$ python -q
>>> import numpy as np
>>> np.set_printoptions(precision=2, suppress=True, linewidth=200, sign=" ")
>>> rnd = lambda a: np.round(a, 2) + 0
>>> arr = np.array([[2, 1, 3, 2, 3],
...     [0, 1, 1, -2, -3],
...     [0, 0, 0, -3, 0],
...     [0, 0, 0, 0, 3],
...     [0, 0, 0, 0, -3]])
>>> arr
array([[ 2,  1,  3,  2,  3],
       [ 0,  1,  1, -2, -3],
       [ 0,  0,  0, -3,  0],
       [ 0,  0,  0,  0,  3],
       [ 0,  0,  0,  0, -3]])
>>> (arr + arr.T) / 2
array([[ 2. ,  0.5,  1.5,  1. ,  1.5],
       [ 0.5,  1. ,  0.5, -1. , -1.5],
       [ 1.5,  0.5,  0. , -1.5,  0. ],
       [ 1. , -1. , -1.5,  0. ,  1.5],
       [ 1.5, -1.5,  0. ,  1.5, -3. ]])
>>> np.linalg.matrix_power(arr, 2)
array([[ 4,  3,  7, -7,  0],
       [ 0,  1,  1, -5,  0],
       [ 0,  0,  0,  0, -9],
       [ 0,  0,  0,  0, -9],
       [ 0,  0,  0,  0,  9]])
>>> assert arr == arr.T
Traceback (most recent call last):
  File "<python-input-7>", line 1, in <module>
    assert arr == arr.T
           ^^^^^^^^^^^^
ValueError: The truth value of an array with more than one element is ambiguous. Use a.any() or a.all()
>>> arr.inv()
Traceback (most recent call last):
  File "<python-input-8>", line 1, in <module>
    arr.inv()
    ^^^^^^^
AttributeError: 'numpy.ndarray' object has no attribute 'inv'
>>> t3 = np.stack([arr, 5 * arr, arr[::-1]])
>>> (t3 @ arr.T).shape
(3, 5, 5)
>>> t3.sum(axis=0)
array([[ 12,   6,  18,  12,  15],
       [  0,   6,   6, -12, -15],
       [  0,   0,   0, -21,   0],
       [  0,   1,   1,  -2,  15],
       [  2,   1,   3,   2, -15]])
>>> np.linalg.matrix_rank(t3.reshape(3, -1))
np.int64(2)
>>> rng = np.random.default_rng(8435)
>>> labels = rng.permutation(5)
>>> labels
array([ 4,  2,  0,  1,  3])
>>> out = arr[labels][:, labels]
>>> rnd(np.linalg.det(out)), rnd(np.linalg.det(arr[labels]))
(np.float64(0.0), np.float64(0.0))
>>> rnd(np.sort(np.abs(np.linalg.eigvals(out))))
array([ 0.,  0.,  1.,  2.,  3.])
>>> np.diag(out)
array([-3,  0,  2,  1,  0])
>>> F = np.load("arr.npy")
>>> rnd(F)
array([[ 0.97,  0.03, -0.18,  0.13],
       [ 0.03,  0.97,  0.18, -0.13],
       [-0.18,  0.18, -0.29,  0.92],
       [ 0.13, -0.13,  0.92,  0.34]])
>>> np.all(np.linalg.eigvalsh(F) > 0)
np.False_
>>> r0 = np.array([3, 3])
>>> rnd(np.correlate(F[2], F[1], "full"))
array([ 0.02, -0.06, -0.11,  0.  , -0.11,  0.89,  0.02])
>>> rnd(np.cross(F[2, :3], F[1, :3]))
array([ 0.32,  0.03, -0.18])
>>> rnd(np.convolve(F[2], r0))
array([-0.55,  0.  , -0.32,  1.89,  2.76])
>>> out = F + rng.integers(-2, 3, (4, 1)) @ rng.integers(-2, 3, (1, 4))
>>> rnd(out)
array([[ 2.97, -3.97, -0.18, -1.87],
       [-1.97,  4.97,  0.18,  1.87],
       [-2.18,  4.18, -0.29,  2.92],
       [-1.87,  3.87,  0.92,  2.34]])
>>> rnd(np.linalg.svd(out - F, compute_uv=False))
array([ 9.8,  0. ,  0. ,  0. ])
>>> out - F
array([[ 2., -4.,  0., -2.],
       [-2.,  4.,  0.,  2.],
       [-2.,  4.,  0.,  2.],
       [-2.,  4.,  0.,  2.]])
>>> np.linalg.matrix_rank(out - F, tol=1e-8)
np.int64(1)
>>> rnd(np.abs(np.linalg.eigvals(F)).max())
np.float64(1.0)
>>> np.allclose(F, F.T)
True
>>> rnd(np.sort(np.abs(np.linalg.eigvals(F))))
array([ 1.,  1.,  1.,  1.])
>>> assert F == F.T
Traceback (most recent call last):
  File "<python-input-35>", line 1, in <module>
    assert F == F.T
           ^^^^^^^^
ValueError: The truth value of an array with more than one element is ambiguous. Use a.any() or a.all()
>>> rnd(np.linalg.matrix_power(F, 4))
array([[ 1.,  0.,  0.,  0.],
       [ 0.,  1.,  0.,  0.],
       [ 0.,  0.,  1.,  0.],
       [ 0.,  0.,  0.,  1.]])
>>> F.inv()
Traceback (most recent call last):
  File "<python-input-37>", line 1, in <module>
    F.inv()
    ^^^^^
AttributeError: 'numpy.ndarray' object has no attribute 'inv'
>>> out = np.linalg.invert(F)
Traceback (most recent call last):
  File "<python-input-38>", line 1, in <module>
    out = np.linalg.invert(F)
          ^^^^^^^^^^^^^^^^
AttributeError: module 'numpy.linalg' has no attribute 'invert'
>>> out = np.linalg.inv(F)
>>> np.allclose(out, F.T)
True
>>> rnd(np.linalg.slogdet(F)[0])
np.float64(-1.0)
>>> (np.abs(out) > 1e-9).astype(int)
array([[ 1,  1,  1,  1],
       [ 1,  1,  1,  1],
       [ 1,  1,  1,  1],
       [ 1,  1,  1,  1]])
>>> rnd(np.linalg.cond(F))
np.float64(1.0)
>>> K = np.load("block16.npy")
>>> K
array([[ 1.  ,  0.7 ,  0.49,  0.34],
       [ 0.7 ,  1.  ,  0.7 ,  0.49],
       [ 0.49,  0.7 ,  1.  ,  0.7 ],
       [ 0.34,  0.49,  0.7 ,  1.  ]])
>>> Uu, sig = np.linalg.svd(K)
Traceback (most recent call last):
  File "<python-input-46>", line 1, in <module>
    Uu, sig = np.linalg.svd(K)
    ^^^^^^^
ValueError: too many values to unpack (expected 2)
>>> Uu, sig, vt = np.linalg.svd(K, full_matrices=False)
>>> (sig > 1e-8).sum()
np.int64(4)
>>> rnd(vt @ vt.T)
array([[ 1.,  0.,  0.,  0.],
       [ 0.,  1.,  0.,  0.],
       [ 0.,  0.,  1.,  0.],
       [ 0.,  0.,  0.,  1.]])
>>> rnd(Uu.T @ K @ vt.T)
array([[ 2.72,  0.  ,  0.  ,  0.  ],
       [ 0.  ,  0.76,  0.  ,  0.  ],
       [ 0.  ,  0.  ,  0.32,  0.  ],
       [ 0.  ,  0.  ,  0.  ,  0.2 ]])
>>> rnd(sig)
array([ 2.72,  0.76,  0.32,  0.2 ])
>>> np.allclose(Uu * sig @ vt, K)
True
>>> rnd(np.sqrt((sig ** 2).sum())), rnd(np.linalg.norm(K))
(np.float64(2.85), np.float64(2.85))
>>> rnd(Uu.T @ Uu)
array([[ 1.,  0.,  0.,  0.],
       [ 0.,  1.,  0.,  0.],
       [ 0.,  0.,  1.,  0.],
       [ 0.,  0.,  0.,  1.]])
>>> Uu.shape, sig.shape, vt.shape
((4, 4), (4,), (4, 4))
>>> np.abs(Uu[:, 0]).round(6).argmax()
np.int64(1)
>>> out = K / np.sqrt((K ** 2).mean(axis=1, keepdims=True))
>>> np.linalg.matrix_rank(K - K.mean(axis=1, keepdims=True))
np.int64(3)
>>> vec = np.array([-1, -1, 0, 2])
>>> y = K @ vec
>>> c, lr = np.zeros(4), 1 / np.linalg.norm(K, 2) ** 2
>>> for i in range(15):
...     c -= lr * K.T @ (K @ c - y)
...     if i % 5 == 0: print(i, round(np.linalg.norm(K @ c - y), 2))
... 
0 1.58
5 1.08
10 0.75
>>> rnd(c)
array([-0.94, -0.57,  0.32,  1.07])
>>> proj = np.triu(np.array([[6, -2, 6, -2], [-5, -7, 5, 8], [-6, -5, -1, -6], [-8, 4, 2, 5]]), 1) + np.eye(4)
>>> out = proj @ K @ np.linalg.inv(proj)
>>> rnd(np.poly(out))
array([ 1.  , -4.  ,  3.93, -1.3 ,  0.13])
>>> np.linalg.matrix_rank(out)
np.int64(4)
>>> rnd(np.trace(out)), np.trace(K)
(np.float64(4.0), np.float64(4.0))
>>> rnd(np.linalg.det(out))
np.float64(0.13)
>>> vec = np.ones(4)
>>> for _ in range(6):
...     vec = K @ vec
...     vec /= np.linalg.norm(vec)
...     print(round(vec @ K @ vec, 2))
... 
2.72
2.72
2.72
2.72
2.72
2.72
>>> rnd(vec)
array([ 0.46,  0.54,  0.54,  0.46])
>>> labels = rng.integers(0, 3, 7)
>>> A = np.array([[-2, 0, 1, -3, 3, 1, 3],
...     [-3, -2, 2, 3, 0, -2, 0],
...     [-2, -2, 3, 0, 1, -1, 3],
...     [3, 0, -2, -3, 3, 2, 2],
...     [0, 3, 1, -3, -3, -1, 1],
...     [2, -3, -2, 2, -1, 0, 3],
...     [3, -2, 2, 3, -2, 3, -2]]) * (labels[:, None] == labels)
>>> A
array([[-2,  0,  0,  0,  0,  0,  0],
       [-3, -2,  0,  0,  0,  0,  0],
       [ 0,  0,  3,  0,  1,  0,  3],
       [ 0,  0,  0, -3,  0,  2,  0],
       [ 0,  0,  1,  0, -3,  0,  1],
       [ 0,  0,  0,  2,  0,  0,  0],
       [ 0,  0,  2,  0, -2,  0, -2]])
>>> vec = np.array([-2, -5, -1, 5, 4, 3, -3])
>>> y = A @ vec
>>> y
array([  4,  16,  -8,  -9, -16,  10,  -4])
>>> rnd(np.linalg.solve(A, -2 * y))
array([  4.,  10.,   2., -10.,  -8.,  -6.,   6.])
>>> rnd(np.linalg.solve(A.T, A[0]))
array([ 1.,  0.,  0.,  0.,  0.,  0.,  0.])
>>> rnd(np.linalg.solve(A, y + A[:, 6]))
array([-2., -5., -1.,  5.,  4.,  3., -2.])
>>> rnd(np.linalg.solve(A, A[:, 1]))
array([ 0.,  1.,  0.,  0.,  0.,  0.,  0.])
